$ python -q
>>> import numpy as np
>>> np.set_printoptions(precision=2, suppress=True, linewidth=160, sign=" ")
>>> tidy = lambda a: np.round(a, 2) + 0
>>> arr = np.loadtxt("run18.csv", delimiter=",")
>>> arr
array([[ 0.,  1., -1., -1.],
       [-1.,  0.,  0.,  1.],
       [ 1.,  0.,  0.,  2.],
       [ 1., -1., -2.,  0.]])
>>> out = arr / np.sqrt((arr ** 2).mean(axis=1, keepdims=True))
>>> np.linalg.matrix_rank(out) == np.linalg.matrix_rank(arr)
np.True_
>>> arr - arr.mean(axis=1, keepdims=True)
array([[ 0.25,  1.25, -0.75, -0.75],
       [-1.  ,  0.  ,  0.  ,  1.  ],
       [ 0.25, -0.75, -0.75,  1.25],
       [ 1.5 , -0.5 , -1.5 ,  0.5 ]])
>>> r0 = np.array([-1, 2, 1, -2])
>>> out = arr + np.outer(r0, np.eye(4)[2])
>>> tidy(np.linalg.det(out) / np.linalg.det(arr)), tidy(1 + np.linalg.solve(arr, r0)[2])
(np.float64(1.33), np.float64(1.33))
>>> out
array([[ 0.,  1., -2., -1.],
       [-1.,  0.,  2.,  1.],
       [ 1.,  0.,  1.,  2.],
       [ 1., -1., -4.,  0.]])
>>> np.linalg.matrix_rank(out - arr)
np.int64(1)
>>> np.linalg.matrix_rank(np.linalg.inv(out) - np.linalg.inv(arr), tol=1e-8)
np.int64(1)
>>> r0 = np.array([2, 8, -9])
>>> np.array([np.convolve(row, r0, "same") for row in arr])
array([[  2.,   6., -19.,   1.],
       [ -8.,   9.,   2.,   8.],
       [  8.,  -9.,   4.,  16.],
       [  6., -21.,  -7.,  18.]])
>>> np.correlate(arr[2], arr[3], "full")
array([ 0., -2., -1.,  1., -4., -2.,  2.])
>>> q = arr.astype(float).copy()
>>> for j in range(4):
...     q[:, j] -= q[:, :j] @ (q[:, :j].T @ q[:, j])
...     q[:, j] /= np.linalg.norm(q[:, j])
... 
>>> tidy(q.T @ arr)
array([[ 1.73, -0.58, -1.15,  0.58],
       [ 0.  ,  1.29,  0.26, -0.52],
       [ 0.  ,  0.  ,  1.9 ,  0.95],
       [ 0.  ,  0.  ,  0.  ,  2.12]])
>>> rng = np.random.default_rng(3362)
>>> data = np.array([[2, 0, 1, 1], [1, 1, 0, 1], [1, 1, 1, 1], [2, 1, 2, 1]]) * (rng.random((4, 4)) < 0.3)
>>> data
array([[ 0,  0,  1,  0],
       [ 1,  0,  0,  0],
       [ 0,  1,  1,  0],
       [ 0,  0,  2,  0]])
>>> left, s, vt = np.linalg.svd(data)
>>> evecs = vt[:(s > 1e-8).sum()]
>>> x0 = data[2] + 5 * data[1] + rng.integers(2) * np.eye(4)[2]
>>> x0
array([ 5.,  1.,  1.,  0.])
>>> np.allclose(evecs.T @ evecs @ x0, x0)
True
>>> tidy(np.linalg.det(data.T))
np.float64(0.0)
>>> tidy(np.linalg.eigvals(data))
array([ 0.  +0.j  ,  1.47+0.j  , -0.23+0.79j, -0.23-0.79j])
>>> np.kron(np.eye(2, dtype=int), data)
array([[ 0,  0,  1,  0,  0,  0,  0,  0],
       [ 1,  0,  0,  0,  0,  0,  0,  0],
       [ 0,  1,  1,  0,  0,  0,  0,  0],
       [ 0,  0,  2,  0,  0,  0,  0,  0],
       [ 0,  0,  0,  0,  0,  0,  1,  0],
       [ 0,  0,  0,  0,  1,  0,  0,  0],
       [ 0,  0,  0,  0,  0,  1,  1,  0],
       [ 0,  0,  0,  0,  0,  0,  2,  0]])
>>> np.einsum("ij,ji->", data, data)
np.int64(1)
>>> tidy(np.linalg.eigvals(data).sum().real)
np.float64(1.0)
>>> np.unravel_index(np.abs(data).argmax(), data.shape)
(np.int64(3), np.int64(2))
>>> tidy(np.linalg.svd(data, compute_uv=False))
array([ 2.49,  1.  ,  0.9 ,  0.  ])
>>> np.diff(data, axis=0)
array([[ 1,  0, -1,  0],
       [-1,  1,  1,  0],
       [ 0, -1,  1,  0]])
>>> np.count_nonzero(data)
np.int64(5)
>>> tidy(np.linalg.norm(data))
np.float64(2.83)
>>> data.mean(axis=0)
array([ 0.25,  0.25,  1.  ,  0.  ])
>>> data[:, 4]
Traceback (most recent call last):
  File "<python-input-39>", line 1, in <module>
    data[:, 4]
    ~~~~^^^^^^
IndexError: index 4 is out of bounds for axis 1 with size 4
>>> np.linalg.matrix_rank(data)
np.int64(3)
>>> A = np.load("case10.npy")
>>> A
array([[ 0.,  0.,  7.,  9.,  0.,  4.],
       [ 0.,  0.,  0.,  0.,  0.,  0.],
       [ 7.,  0.,  0.,  0.,  0.,  0.],
       [ 9.,  0.,  0.,  0.,  0.,  0.],
       [ 0.,  0.,  0.,  0.,  0.,  0.],
       [ 4.,  0.,  0.,  0.,  0.,  0.]])
>>> # equal to its transpose
>>> x0 = np.array([1, -1, -1, -3])
>>> tidy(np.linalg.svd(arr, compute_uv=False))
array([ 2.58,  2.58,  1.16,  1.16])
>>> x0 @ arr @ x0
np.float64(0.0)
>>> tidy(np.linalg.eigvals(arr).real)
array([ 0.,  0.,  0.,  0.])
>>> tidy(np.linalg.det(arr))
np.float64(9.0)
>>> q = np.linalg.solve(np.eye(4) - arr, np.eye(4) + arr)
>>> tidy(np.linalg.det(q))
np.float64(1.0)
>>> np.allclose(A[:-1].T @ np.linalg.lstsq(A[:-1].T, A[-1])[0], A[-1])
True
>>> np.unique(A.round(6), axis=0).shape
(5, 6)
>>> np.linalg.lstsq(A[:-1].T, A[-1])[2]
np.int32(2)
>>> try:
...     np.linalg.inv(A)
... except np.linalg.LinAlgError as e:
...     print(repr(e))
... 
LinAlgError('Singular matrix')
>>> [round(float(x), 2) for x in np.linalg.svd(A, compute_uv=False)[:3]]
[12.08, 12.08, 0.0]
>>> tidy(np.linalg.norm(A, 2) / np.linalg.norm(A))
np.float64(0.71)
>>> X = np.array([[-0.44, -0.4, -0.92, 1.07, -0.08, 0.18, -0.69],
...     [-0.4, -0.4, -0.9, 1.1, -0.1, 0.2, -0.7]])
>>> X
array([[-0.44, -0.4 , -0.92,  1.07, -0.08,  0.18, -0.69],
       [-0.4 , -0.4 , -0.9 ,  1.1 , -0.1 ,  0.2 , -0.7 ]])
>>> out = X / np.sqrt((X ** 2).mean(axis=1, keepdims=True))
>>> np.linalg.matrix_rank(out) == np.linalg.matrix_rank(X)
np.True_
>>> tidy(out[1])
array([-0.62, -0.62, -1.4 ,  1.71, -0.16,  0.31, -1.09])
>>> left, s, vt = np.linalg.svd(X)
>>> tidy(s)
array([ 2.4 ,  0.04])
>>> out = left[:, :1] @ np.diag(s[:1]) @ vt[:1]
>>> tidy(out)
array([[-0.42, -0.4 , -0.91,  1.08, -0.09,  0.19, -0.69],
       [-0.42, -0.4 , -0.91,  1.09, -0.09,  0.19, -0.7 ]])
>>> np.linalg.matrix_rank(out)
np.int64(1)
>>> np.linalg.matrix_rank(X, rtol=0.1)
np.int64(1)
>>> r0, r1 = X[0], X[1]
>>> tidy(r0 @ r1)
np.float64(2.87)
>>> tidy(r0 @ r0)
np.float64(2.86)
>>> pr = (r0 @ r1) / (r0 @ r0) * r0
>>> tidy((r1 - pr) @ r0)
np.float64(0.0)
>>> tidy(pr)
array([-0.44, -0.4 , -0.92,  1.07, -0.08,  0.18, -0.69])
>>> feats = np.array([[3, -3, -2, 2], [0, 0, 2, 0], [0, 0, 0, -3], [0, 0, 0, -3]])
>>> # row 3 repeats row 2
>>> tidy(np.abs(np.linalg.eigvals(feats)).max())
np.float64(3.0)
>>> feats.inv()
Traceback (most recent call last):
  File "<python-input-77>", line 1, in <module>
    feats.inv()
    ^^^^^^^^^
AttributeError: 'numpy.ndarray' object has no attribute 'inv'
>>> (feats + feats.T) / 2
array([[ 3. , -1.5, -1. ,  1. ],
       [-1.5,  0. ,  1. ,  0. ],
       [-1. ,  1. ,  0. , -1.5],
       [ 1. ,  0. , -1.5, -3. ]])
>>> feats @ feats
array([[  9,  -9, -12,   6],
       [  0,   0,   0,  -6],
       [  0,   0,   0,   9],
       [  0,   0,   0,   9]])
>>> np.trace(feats)
np.int64(0)
>>> (feats - feats.T) / 2
array([[ 0. , -1.5, -1. ,  1. ],
       [ 1.5,  0. ,  1. ,  0. ],
       [ 1. , -1. ,  0. , -1.5],
       [-1. ,  0. ,  1.5,  0. ]])
>>> np.linalg.matrix_power(feats, 2)
array([[  9,  -9, -12,   6],
       [  0,   0,   0,  -6],
       [  0,   0,   0,   9],
       [  0,   0,   0,   9]])
>>> np.linalg.cond(feats) > 100
np.True_
>>> tidy(np.linalg.norm(feats, 2) / np.linalg.norm(feats))
np.float64(0.81)
>>> P = np.triu(np.array([[-2, 1, 1, -1], [0, 4, -3, -1], [0, -4, -4, -2], [0, 3, 1, 2]]), 1) + np.eye(4)
>>> out = P @ feats @ np.linalg.inv(P)
>>> tidy(np.linalg.det(out))
np.float64(0.0)
>>> np.linalg.matrix_rank(out)
np.int64(3)
>>> np.poly(out)
array([ 1.,  0., -9.,  0.,  0.])
>>> tidy(np.linalg.det(2 * feats)), tidy(np.linalg.det(feats))
(np.float64(0.0), np.float64(0.0))
>>> np.einsum("ij,ji->", feats, feats)
np.int64(18)
>>> np.poly(feats)
array([ 1.,  0., -9.,  0.,  0.])
